In [1]: import numpy as np

In [2]: np.set_printoptions(precision=2, suppress=True, linewidth=200, legacy="1.25")

In [3]: feats = np.load("data.npy")

In [4]: feats
Out[4]: 
array([[ 1,  2,  1],
       [ 1,  3,  3],
       [ 3,  3,  4],
       [ 2,  3,  5],
       [ 0,  3,  4],
       [-2,  4,  5],
       [-4,  6,  3],
       [-6,  7,  5],
       [-7,  8,  6],
       [-6,  9,  7],
       [-4,  9,  9],
       [-6,  9,  8],
       [-7,  8,  7],
       [-5,  8,  9],
       [-5,  9, 10],
       [-3, 11,  8],
       [-3, 13,  8],
       [-2, 15,  8],
       [-1, 16, 10],
       [-3, 14,  9],
       [-5, 14,  8],
       [-4, 12,  6],
       [-5, 12,  8],
       [-7, 12,  9],
       [-5, 11, 10],
       [-6, 13,  8],
       [-7, 13,  8]])

In [5]: x0 = np.array([2, 3, 3])

In [6]: y = feats @ x0

In [7]: np.linalg.solve(feats.T @ feats, feats.T @ y)
Out[7]: array([2., 3., 3.])

In [8]: y
Out[8]: array([11, 20, 27, 28, 21, 23, 19, 24, 28, 36, 46, 39, 31, 41, 47, 51, 57, 65, 76, 63, 56, 46, 50, 49, 53, 51, 49])

In [9]: rng = np.random.default_rng(17029)

In [10]: y = y + 0.3 * rng.normal(size=27)

In [11]: y
Out[11]: array([10.75, 19.75, 26.49, 28.06, 21.34, 23.09, 19.46, 23.53, 27.73, 35.97, 45.92, 39.4 , 31.16, 40.94, 47.01, 50.88, 56.66, 64.65, 76.13, 62.66, 56.92, 46.23, 49.96, 48.98, 53.17, 51.37, 48.48])

In [12]: beta, *_ = np.linalg.lstsq(feats, y)

In [13]: np.round(np.linalg.norm(y - feats @ beta), 2)
Out[13]: 1.69

In [14]: np.round(feats.T @ (y - feats @ beta), 2) + 0
Out[14]: array([0., 0., 0.])

In [15]: arr = np.load("test4.npy")

In [16]: arr
Out[16]: 
array([[11.21, -0.53,  9.5 ,  0.6 ],
       [11.45, -2.56, 10.59,  0.49],
       [ 9.45,  0.19, 10.26,  1.39],
       [10.68, -0.1 , 10.44,  0.25],
       [11.25,  0.86, 10.29,  0.22],
       [10.15,  0.7 , 10.61, -0.51],
       [10.99, -1.08,  8.79,  1.73],
       [ 9.74,  1.4 , 10.56, -0.79],
       [11.36,  0.26,  9.64,  0.86],
       [ 8.22, -1.28, 10.01,  0.18],
       [ 9.92,  1.06,  9.8 ,  0.48],
       [ 8.4 , -0.54,  9.93, -0.12],
       [ 8.66,  1.66, 10.59, -0.34],
       [ 9.11,  1.9 ,  9.94, -0.77],
       [ 8.65,  1.17, 10.27,  0.73],
       [10.69, -0.03, 10.15,  0.44],
       [ 8.03, -0.32, 10.79,  1.68],
       [ 9.68, -0.18, 10.11, -0.55]])

In [17]: left, sig, Vt = np.linalg.svd(arr)

In [18]: np.argmax(sig[:-1] / (sig[1:] + 1e-6)) + 1
Out[18]: 1

In [19]: Y = left[:, :1] @ np.diag(sig[:1]) @ Vt[:1]

In [20]: np.linalg.matrix_rank(Y)
Out[20]: 1
